In [1]: import numpy as np

In [2]: from numpy import linalg as LA

In [3]: np.set_printoptions(suppress=True, linewidth=120)

In [4]: rd = lambda a: np.round(a, 1) + 0

In [5]: m1 = np.load("x.npy")

In [6]: print(rd(m1))
[[ 0.5  0.3  0.1 -0.2  0.  -0.1 -0.1 -0.3]
 [ 0.3  0.7 -0.1  0.   0.  -0.2  0.   0.2]
 [ 0.1 -0.1  1.   0.   0.  -0.1  0.   0.1]
 [-0.2  0.   0.   0.8 -0.1 -0.4 -0.1 -0.1]
 [ 0.   0.   0.  -0.1  1.  -0.1  0.   0. ]
 [-0.1 -0.2 -0.1 -0.4 -0.1  0.3 -0.1  0.1]
 [-0.1  0.   0.  -0.1  0.  -0.1  1.   0. ]
 [-0.3  0.2  0.1 -0.1  0.   0.1  0.   0.8]]

In [7]: x = np.array([5, 5, 1, -7, 3, -5, 1, -6])

In [8]: print(rd(m1 @ m1 @ x))
[ 7.5  4.3  1.4 -4.3  3.6 -1.2  2.1 -5. ]

In [9]: rd(LA.eigvalsh(2 * m1 - np.eye(8)))
Out[9]: array([-1., -1.,  1.,  1.,  1.,  1.,  1.,  1.])

In [10]: rd(np.eye(8) - m1)
Out[10]: 
array([[ 0.5, -0.3, -0.1,  0.2,  0. ,  0.1,  0.1,  0.3],
       [-0.3,  0.3,  0.1,  0. ,  0. ,  0.2,  0. , -0.2],
       [-0.1,  0.1,  0. ,  0. ,  0. ,  0.1,  0. , -0.1],
       [ 0.2,  0. ,  0. ,  0.2,  0.1,  0.4,  0.1,  0.1],
       [ 0. ,  0. ,  0. ,  0.1,  0. ,  0.1,  0. ,  0. ],
       [ 0.1,  0.2,  0.1,  0.4,  0.1,  0.7,  0.1, -0.1],
       [ 0.1,  0. ,  0. ,  0.1,  0. ,  0.1,  0. ,  0. ],
       [ 0.3, -0.2, -0.1,  0.1,  0. , -0.1,  0. ,  0.2]])

In [11]: vals, vecs = LA.eigh(m1)

In [12]: np.unique(vals.round(6) + 0, return_counts=True)[1]
Out[12]: array([2, 6])

In [13]: rd(LA.svd(m1, compute_uv=False))
Out[13]: array([1., 1., 1., 1., 1., 1., 0., 0.])

In [14]: rd(vecs @ np.diag(vals) @ vecs.T)
Out[14]: 
array([[ 0.5,  0.3,  0.1, -0.2,  0. , -0.1, -0.1, -0.3],
       [ 0.3,  0.7, -0.1,  0. ,  0. , -0.2,  0. ,  0.2],
       [ 0.1, -0.1,  1. ,  0. ,  0. , -0.1,  0. ,  0.1],
       [-0.2,  0. ,  0. ,  0.8, -0.1, -0.4, -0.1, -0.1],
       [ 0. ,  0. ,  0. , -0.1,  1. , -0.1,  0. ,  0. ],
       [-0.1, -0.2, -0.1, -0.4, -0.1,  0.3, -0.1,  0.1],
       [-0.1,  0. ,  0. , -0.1,  0. , -0.1,  1. ,  0. ],
       [-0.3,  0.2,  0.1, -0.1,  0. ,  0.1,  0. ,  0.8]])

In [15]: rd(LA.eigvalsh(m1 + -2 * np.eye(8)))
Out[15]: array([-2., -2., -1., -1., -1., -1., -1., -1.])

In [16]: rd(vecs.T @ m1 @ vecs)
Out[16]: 
array([[0., 0., 0., 0., 0., 0., 0., 0.],
       [0., 0., 0., 0., 0., 0., 0., 0.],
       [0., 0., 1., 0., 0., 0., 0., 0.],
       [0., 0., 0., 1., 0., 0., 0., 0.],
       [0., 0., 0., 0., 1., 0., 0., 0.],
       [0., 0., 0., 0., 0., 1., 0., 0.],
       [0., 0., 0., 0., 0., 0., 1., 0.],
       [0., 0., 0., 0., 0., 0., 0., 1.]])

In [17]: feats = np.load("mat.npy")

In [18]: rd(feats)
Out[18]: 
array([[-0.4, -0.7, -0.2, -0.1,  0.6,  0. ],
       [ 0. , -0.1, -0.4, -0.6, -0.3, -0.7],
       [ 0.4,  0.2, -0.8, -0.1,  0.2,  0.4],
       [ 0.3,  0.2,  0.5, -0.6,  0.5,  0. ],
       [ 0.3, -0.5,  0.2, -0.4, -0.5,  0.5],
       [ 0.7, -0.4,  0.1,  0.3,  0.1, -0.4]])

In [19]: rng = np.random.default_rng(5806)

In [20]: labels = rng.permutation(6)

In [21]: print(labels)
[4 2 3 5 1 0]

In [22]: B = feats[labels][:, labels]

In [23]: rd(np.sort(np.abs(LA.eigvals(B))))
Out[23]: array([1., 1., 1., 1., 1., 1.])

In [24]: rd(B)
Out[24]: 
array([[-0.5,  0.2, -0.4,  0.5, -0.5,  0.3],
       [ 0.2, -0.8, -0.1,  0.4,  0.2,  0.4],
       [ 0.5,  0.5, -0.6,  0. ,  0.2,  0.3],
       [ 0.1,  0.1,  0.3, -0.4, -0.4,  0.7],
       [-0.3, -0.4, -0.6, -0.7, -0.1,  0. ],
       [ 0.6, -0.2, -0.1,  0. , -0.7, -0.4]])

In [25]: rd(np.diag(B))
Out[25]: array([-0.5, -0.8, -0.6, -0.4, -0.1, -0.4])

In [26]: np.allclose(B, feats)
Out[26]: False
